In [1]: import numpy as np

In [2]: np.set_printoptions(precision=1, suppress=True, linewidth=100, legacy="1.25")

In [3]: J = np.load("dump.npy")

In [4]: J
Out[4]: 
array([[-16,   4,  17],
       [  4, -16,  10],
       [ 17,  10, -18]])

In [5]: rng = np.random.default_rng(8509)

In [6]: lab = rng.permutation(3)

In [7]: lab
Out[7]: array([1, 0, 2])

In [8]: B = J[lab][:, lab]

In [9]: B
Out[9]: 
array([[-16,   4,  10],
       [  4, -16,  17],
       [ 10,  17, -18]])

In [10]: vec = np.array([2, 4, 5])

In [11]: rhs = J @ vec

In [12]: coef, lr = np.zeros(3), 1 / np.linalg.norm(J, 2) ** 2

In [13]: for i in range(3):
    ...:     coef -= lr * J.T @ (J @ coef - rhs)
    ...:     if i % 1 == 0: print(i, round(np.linalg.norm(J @ coef - rhs), 1))
    ...: 
0 39.3
1 34.0
2 30.8

In [14]: coef
Out[14]: array([-1.3,  0.9,  1.2])

In [15]: round(np.linalg.cond(J), 1)
Out[15]: 7.4

In [16]: ev, vecs = np.linalg.eigh(J)

In [17]: vec = np.array([1, 1, 1])

In [18]: vecs * np.maximum(ev, 0) @ vecs.T
Out[18]: 
array([[1.8, 1.3, 1.9],
       [1.3, 0.9, 1.3],
       [1.9, 1.3, 2. ]])

In [19]: vec @ J @ vec
Out[19]: 12

In [20]: np.abs(J).sum(axis=1).max(), np.round(np.abs(ev).max(), 1)
Out[20]: (45, 35.3)

In [21]: (np.sign(vecs[:, -1].round(6)) == np.sign(vecs[0, -1].round(6))).astype(int)
Out[21]: array([1, 1, 1])

In [22]: M = np.array([[3, 0, 0], [3, 0, 0], [1, 3, 0], [1, 0, 0]])

In [23]: M
Out[23]: 
array([[3, 0, 0],
       [3, 0, 0],
       [1, 3, 0],
       [1, 0, 0]])

In [24]: # row 1 repeats row 0

In [25]: np.linalg.cond(M) > 100
Out[25]: True

In [26]: np.linalg.matrix_rank(M, rtol=0.1)
Out[26]: 2

In [27]: [round(float(x), 1) for x in np.linalg.svd(M, compute_uv=False)[:3]]
Out[27]: [4.6, 2.9, 0.0]

In [28]: m1 = np.load("m.npy")

In [29]: m1
Out[29]: 
array([[0.5, 0.5],
       [0.5, 0.5]])

In [30]: ev, vecs = np.linalg.eigh(m1)

In [31]: np.round(np.linalg.svd(m1, compute_uv=False), 1) + 0
Out[31]: array([1., 0.])

In [32]: np.abs(vecs[:, -1]).round(6).argmax()
Out[32]: 0

In [33]: np.round(vecs.T @ vecs, 1) + 0
Out[33]: 
array([[1., 0.],
       [0., 1.]])

In [34]: np.linalg.eigvalsh(m1 @ m1)
Out[34]: array([0., 1.])

In [35]: ang = np.radians(36)

In [36]: r_ = np.eye(3)

In [37]: r_[0, 0] = r_[1, 1] = np.cos(ang)

In [38]: r_[0, 1], r_[1, 0] = -np.sin(ang), np.sin(ang)

In [39]: r_
Out[39]: 
array([[ 0.8, -0.6,  0. ],
       [ 0.6,  0.8,  0. ],
       [ 0. ,  0. ,  1. ]])

In [40]: B = J @ r_.T

In [41]: np.linalg.svd(J, compute_uv=False), np.linalg.svd(B, compute_uv=False)
Out[41]: (array([35.3, 19.5,  4.8]), array([35.3, 19.5,  4.8]))

In [42]: np.allclose(np.linalg.norm(J, axis=1), np.linalg.norm(B, axis=1))
Out[42]: True

In [43]: F = np.load("x.npy")

In [44]: F
Out[44]: 
array([[  1.6,   2.4,   0.7],
       [  1.1,   4.8,   0.4],
       [ -3.3,   4.2,  -0.8],
       [ -1.5,   9.6,   0. ],
       [  0.8,  10.2,   0.1],
       [ -1.3,   0.8,   0.1],
       [  1.2,  -9.4,  -0.4],
       [  3. ,  -1. ,   0.5],
       [ -6.8, -10.8,  -0.4],
       [  0. ,  -1.4,  -0.7],
       [  3.7, -10.2,  -0.4],
       [ -2.4,  14. ,  -0.3],
       [  0.2,   2.7,   0.5],
       [ -1.2,  -4.2,  -0.2],
       [ -1.8,  -0.5,   0. ],
       [ -1.3,  -2.6,  -0.2],
       [  0.3,   9.4,  -0.5],
       [ -1.8,  16.6,  -0.1],
       [  2.2,  -9.2,   0. ],
       [  1.2,  14.7,  -0.4],
       [ -4.3,  -2.5,   0.3]])

In [45]: B = F / np.linalg.norm(F, axis=1, keepdims=True)

In [46]: G = B @ B.T

In [47]: (G - 2 * np.eye(21)).round(6).argmax(axis=1)
Out[47]: array([ 1,  4,  5, 11, 19,  2, 18, 10, 15,  6, 18,  3,  4, 15, 20,  8, 19,  3,  6,  4, 14])

In [48]: round(np.degrees(np.arccos(np.clip(G[19, 13], -1, 1))), 1)
Out[48]: 168.0

In [49]: np.linalg.norm(B, axis=1)
Out[49]: array([1., 1., 1., 1., 1., 1., 1., 1., 1., 1., 1., 1., 1., 1., 1., 1., 1., 1., 1., 1., 1.])

In [50]: G = np.cov(F, rowvar=False)

In [51]: np.round(np.polyfit(F[:, 0], F[:, 2], 1), 1) + 0
Out[51]: array([ 0. , -0.1])

In [52]: np.round(np.corrcoef(F[:, 0], F[:, 2])[0, 1], 1)
Out[52]: 0.3

In [53]: np.median(F, axis=0)
Out[53]: array([ 0. ,  0.8, -0.1])

In [54]: G.shape
Out[54]: (3, 3)

In [55]: F.std(axis=0)
Out[55]: array([2.4, 8.1, 0.4])

In [56]: basis = F[[8, 16]].astype(float)

In [57]: for _ in range(3):
    ...:     lab = np.linalg.norm(F[:, None] - basis, axis=-1).argmin(axis=1)
    ...:     basis = np.array([F[lab == j].mean(axis=0) for j in range(2)])
    ...: 

In [58]: lab
Out[58]: array([1, 1, 1, 1, 1, 0, 0, 0, 0, 0, 0, 1, 1, 0, 0, 0, 1, 1, 0, 1, 0])

In [59]: np.abs(basis[1] - basis[0]).argmax()
Out[59]: 1

In [60]: basis[1] - basis[0]
Out[60]: array([ 0.2, 13.5,  0.1])

In [61]: W0 = np.maximum(np.array([[2, 0],
    ...:     [2, 5],
    ...:     [6, 0],
    ...:     [5, 2],
    ...:     [2, 4],
    ...:     [3, 7],
    ...:     [0, 4],
    ...:     [7, 8],
    ...:     [9, 2],
    ...:     [9, 5],
    ...:     [3, 9],
    ...:     [9, 6],
    ...:     [1, 8],
    ...:     [8, 2],
    ...:     [3, 7],
    ...:     [7, 4],
    ...:     [9, 0],
    ...:     [9, 5],
    ...:     [8, 0],
    ...:     [2, 4],
    ...:     [1, 0],
    ...:     [3, 9],
    ...:     [2, 2],
    ...:     [3, 8],
    ...:     [9, 2]]) @ np.array([[2, 5, 0], [5, 4, 7]]) + np.array([-1, 3, -3]), 0)

In [62]: W0
Out[62]: 
array([[ 3, 13,  0],
       [28, 33, 32],
       [11, 33,  0],
       [19, 36, 11],
       [23, 29, 25],
       [40, 46, 46],
       [19, 19, 25],
       [53, 70, 53],
       [27, 56, 11],
       [42, 68, 32],
       [50, 54, 60],
       [47, 72, 39],
       [41, 40, 53],
       [25, 51, 11],
       [40, 46, 46],
       [33, 54, 25],
       [17, 48,  0],
       [42, 68, 32],
       [15, 43,  0],
       [23, 29, 25],
       [ 1,  8,  0],
       [50, 54, 60],
       [13, 21, 11],
       [45, 50, 53],
       [27, 56, 11]])

In [63]: lab = rng.permutation(3)

In [64]: B = W0[:, lab] * rng.choice([-1, 1], 3)

In [65]: B
Out[65]: 
array([[  3,   0, -13],
       [ 28, -32, -33],
       [ 11,   0, -33],
       [ 19, -11, -36],
       [ 23, -25, -29],
       [ 40, -46, -46],
       [ 19, -25, -19],
       [ 53, -53, -70],
       [ 27, -11, -56],
       [ 42, -32, -68],
       [ 50, -60, -54],
       [ 47, -39, -72],
       [ 41, -53, -40],
       [ 25, -11, -51],
       [ 40, -46, -46],
       [ 33, -25, -54],
       [ 17,   0, -48],
       [ 42, -32, -68],
       [ 15,   0, -43],
       [ 23, -25, -29],
       [  1,   0,  -8],
       [ 50, -60, -54],
       [ 13, -11, -21],
       [ 45, -53, -50],
       [ 27, -11, -56]])

In [66]: left, _, VT = np.linalg.svd(W0.T @ B)

In [67]: np.round(left @ VT, 1) + 0
Out[67]: 
array([[ 1.,  0.,  0.],
       [ 0.,  0., -1.],
       [ 0., -1.,  0.]])

In [68]: B = np.c_[W0[:, :1] @ np.array([[-1]]), np.array([0, 1, 1, 0, 3, 0, 1, 0, 5, 3, 2, 3, 3, 4, 2, 4, 4, 3, 3, 4, 1, 1, 4, 4, 0])]

In [69]: B
Out[69]: 
array([[ -3,   0],
       [-28,   1],
       [-11,   1],
       [-19,   0],
       [-23,   3],
       [-40,   0],
       [-19,   1],
       [-53,   0],
       [-27,   5],
       [-42,   3],
       [-50,   2],
       [-47,   3],
       [-41,   3],
       [-25,   4],
       [-40,   2],
       [-33,   4],
       [-17,   4],
       [-42,   3],
       [-15,   3],
       [-23,   4],
       [ -1,   1],
       [-50,   1],
       [-13,   4],
       [-45,   4],
       [-27,   0]])

In [70]: np.linalg.norm(np.linalg.qr(W0)[0].T @ B, axis=0) ** 2 / ((B ** 2).sum(axis=0) + 1e-12)
Out[70]: array([1. , 0.7])

In [71]: np.linalg.matrix_rank(B)
Out[71]: 2

In [72]: A = np.load("case7.npy")

In [73]: A.round(1) + 0
Out[73]: 
array([[-1.3,  0.4, -1.5, -0.1],
       [ 1.1, -0.8, -1.1, -1. ],
       [ 0.8,  1.8, -0.2, -0.4],
       [ 0.8,  0. , -0.7,  1.7]])

In [74]: vec = np.array([5, 3, 3, 2])

In [75]: rhs = A @ vec

In [76]: coef, lr = np.zeros(4), 1 / np.linalg.norm(A, 2) ** 2

In [77]: for i in range(5):
    ...:     coef -= lr * A.T @ (A @ coef - rhs)
    ...:     if i % 1 == 0: print(i, round(np.linalg.norm(A @ coef - rhs), 1))
    ...: 
0 0.0
1 0.0
2 0.0
3 0.0
4 0.0

In [78]: round(float(np.linalg.cond(A)), 1)
Out[78]: 1.0

In [79]: def softmax(z):
    ...:     e = np.exp(z - z.max(axis=-1, keepdims=True))
    ...:     return e / e.sum(axis=-1, keepdims=True)
    ...: 

In [80]: softmax(A[3])
Out[80]: array([0.2, 0.1, 0.1, 0.6])

In [81]: softmax(A[3] + -2)
Out[81]: array([0.2, 0.1, 0.1, 0.6])

In [82]: np.round(softmax(10 * A[3]), 1) + 0
Out[82]: array([0., 0., 0., 1.])

In [83]: S = A @ A.T / np.sqrt(4)

In [84]: softmax(S).round(6).argmax(axis=1)
Out[84]: array([0, 1, 2, 3])

In [85]: softmax(S)[3] @ A
Out[85]: array([ 0.6,  0.2, -0.8,  1.1])

In [86]: round(np.linalg.det(2 * A), 1), round(np.linalg.det(A), 1)
Out[86]: (-256.0, -16.0)

In [87]: np.round(np.kron(np.eye(2, dtype=int), A), 1) + 0
Out[87]: 
array([[-1.3,  0.4, -1.5, -0.1,  0. ,  0. ,  0. ,  0. ],
       [ 1.1, -0.8, -1.1, -1. ,  0. ,  0. ,  0. ,  0. ],
       [ 0.8,  1.8, -0.2, -0.4,  0. ,  0. ,  0. ,  0. ],
       [ 0.8,  0. , -0.7,  1.7,  0. ,  0. ,  0. ,  0. ],
       [ 0. ,  0. ,  0. ,  0. , -1.3,  0.4, -1.5, -0.1],
       [ 0. ,  0. ,  0. ,  0. ,  1.1, -0.8, -1.1, -1. ],
       [ 0. ,  0. ,  0. ,  0. ,  0.8,  1.8, -0.2, -0.4],
       [ 0. ,  0. ,  0. ,  0. ,  0.8,  0. , -0.7,  1.7]])

In [88]: round(float(np.linalg.eigvals(A).sum().real), 1)
Out[88]: -0.5

In [89]: u = np.array([3, 0])

In [90]: np.round(np.correlate(A[3], A[1], "full"), 1) + 0
Out[90]: array([-0.7, -0.9,  0.1,  0. , -1.2, -2.2,  1.9])

In [91]: np.convolve(A[3], u)
Out[91]: array([ 2.3,  0.1, -2.2,  5.1,  0. ])

In [92]: np.array([np.convolve(row, u, "same") for row in A])
Out[92]: 
array([[-3.8,  1.2, -4.5, -0.2],
       [ 3.3, -2.4, -3.3, -2.9],
       [ 2.3,  5.4, -0.5, -1.3],
       [ 2.3,  0.1, -2.2,  5.1]])

In [93]: np.round(np.cross(A[3, :3], A[1, :3]), 1) + 0
Out[93]: array([-0.6,  0. , -0.6])

In [94]: data = np.minimum.outer(np.arange(1, 5), np.arange(1, 5)) * -1

In [95]: data
Out[95]: 
array([[-1, -1, -1, -1],
       [-1, -2, -2, -2],
       [-1, -2, -3, -3],
       [-1, -2, -3, -4]])

In [96]: ev, vecs = np.linalg.eigh(J)

In [97]: np.linalg.svd(J, compute_uv=False)
Out[97]: array([35.3, 19.5,  4.8])

In [98]: np.linalg.eigvalsh(J + -3 * np.eye(3))
Out[98]: array([-38.3, -22.5,   1.8])

In [99]: np.abs(vecs[:, -1])
Out[99]: array([0.6, 0.4, 0.7])

In [100]: np.round(vecs.T @ vecs, 1) + 0
Out[100]: 
array([[1., 0., 0.],
       [0., 1., 0.],
       [0., 0., 1.]])

In [101]: round(np.linalg.eigvalsh(data).min(), 1)
Out[101]: -8.3

In [102]: [round(float(np.linalg.det(data[:i, :i])), 2) + 0 for i in range(1, 5)]
Out[102]: [-1.0, 1.0, -1.0, 1.0]

In [103]: ang = rng.uniform(0, 2 * np.pi, 20)

In [104]: q, _ = np.linalg.qr(np.array([[0.3, 0.9], [-0.8, 0.8], [0.1, -2.2]]))

In [105]: mat = 3 * np.c_[np.cos(ang), np.sin(ang)] @ q.T

In [106]: mat
Out[106]: 
array([[-1.4,  2.6,  0.4],
       [ 1.6, -2.3, -1. ],
       [ 0.8,  1.4, -2.5],
       [ 0.2,  2.2, -2. ],
       [ 0.2, -2.5,  1.6],
       [-1.3, -0.5,  2.7],
       [-1.7,  1.2,  2.1],
       [-0.4,  2.6, -1.4],
       [-1.7,  1.2,  2.1],
       [ 1.1, -2.8,  0.3],
       [ 0.2,  2.1, -2.1],
       [ 0.7, -2.7,  1. ],
       [ 1.4,  0.2, -2.6],
       [ 1.7, -0.7, -2.4],
       [-1.6,  0.4,  2.5],
       [ 0.5, -2.7,  1.3],
       [ 0.3,  2.1, -2.2],
       [-1. ,  2.8, -0.5],
       [-1.7,  0.9,  2.3],
       [-1.4,  2.6,  0.4]])

In [107]: left, sigma, VT = np.linalg.svd(mat)

In [108]: vecs = VT[:(sigma > 1e-8).sum()]

In [109]: vec = mat[17] + 3 * mat[10] + rng.integers(2) * np.eye(3)[2]

In [110]: vec
Out[110]: array([-0.3,  9.2, -5.7])

In [111]: np.linalg.matrix_rank(np.vstack([mat, vec]))
Out[111]: 3

In [112]: vecs.T @ vecs
Out[112]: 
array([[ 0.3, -0.3, -0.4],
       [-0.3,  0.9, -0.2],
       [-0.4, -0.2,  0.8]])

In [113]: np.diag(vecs.T @ vecs)
Out[113]: array([0.3, 0.9, 0.8])

In [114]: np.allclose(vecs.T @ vecs @ vec, vec)
Out[114]: False

In [115]: round(np.linalg.norm(vec - vecs.T @ vecs @ vec), 1)
Out[115]: 0.5

In [116]: lab = mat[:, 0] > np.median(mat[:, 0])

In [117]: u = mat[lab].mean(axis=0) - mat[~lab].mean(axis=0)

In [118]: ((mat - mat.mean(axis=0)) @ u > 0).astype(int)
Out[118]: array([0, 1, 1, 1, 1, 0, 0, 0, 0, 1, 1, 1, 1, 1, 0, 1, 1, 0, 0, 0])

In [119]: u
Out[119]: array([ 2.1, -2.4, -1.7])

In [120]: lab.astype(int)
Out[120]: array([0, 1, 1, 0, 1, 0, 0, 0, 0, 1, 1, 1, 1, 1, 0, 1, 1, 0, 0, 0])

In [121]: vec = np.array([-4, 4, 0])

In [122]: h = np.maximum(mat @ vec, 0)

In [123]: np.tanh(mat @ vec)
Out[123]: 
array([ 1., -1.,  1.,  1., -1.,  1.,  1.,  1.,  1., -1.,  1., -1., -1., -1.,  1., -1.,  1.,  1.,
        1.,  1.])

In [124]: np.flatnonzero(h > 1e-9)
Out[124]: array([ 0,  2,  3,  5,  6,  7,  8, 10, 14, 16, 17, 18, 19])

In [125]: h
Out[125]: 
array([16.1,  0. ,  2.4,  8. ,  0. ,  3. , 11.8, 12.2, 11.7,  0. ,  7.6,  0. ,  0. ,  0. ,  8. ,
        0. ,  7.1, 15.1, 10.6, 16.1])

In [126]: np.maximum(mat @ (3 * vec), 0)
Out[126]: 
array([48.3,  0. ,  7.1, 23.9,  0. ,  9.1, 35.4, 36.7, 35.2,  0. , 22.9,  0. ,  0. ,  0. , 24. ,
        0. , 21.2, 45.4, 31.8, 48.3])

In [127]: mat.T @ h
Out[127]: array([-133.7,  250.2,   38.5])

In [128]: dist = np.linalg.norm(mat[:, None] - mat[None], axis=-1)

In [129]: (dist + 1e9 * np.eye(20)).round(6).argmin(axis=1)
Out[129]: array([19,  9, 16, 10, 15, 14,  8,  3,  6, 11,  3, 15, 13, 12, 18, 11, 10, 19,  8,  0])

In [130]: np.linalg.matrix_rank(dist ** 2)
Out[130]: 3

In [131]: dist.mean(axis=1).argmax()
Out[131]: 1

In [132]: np.linalg.norm(mat, axis=1)
Out[132]: array([3., 3., 3., 3., 3., 3., 3., 3., 3., 3., 3., 3., 3., 3., 3., 3., 3., 3., 3., 3.])
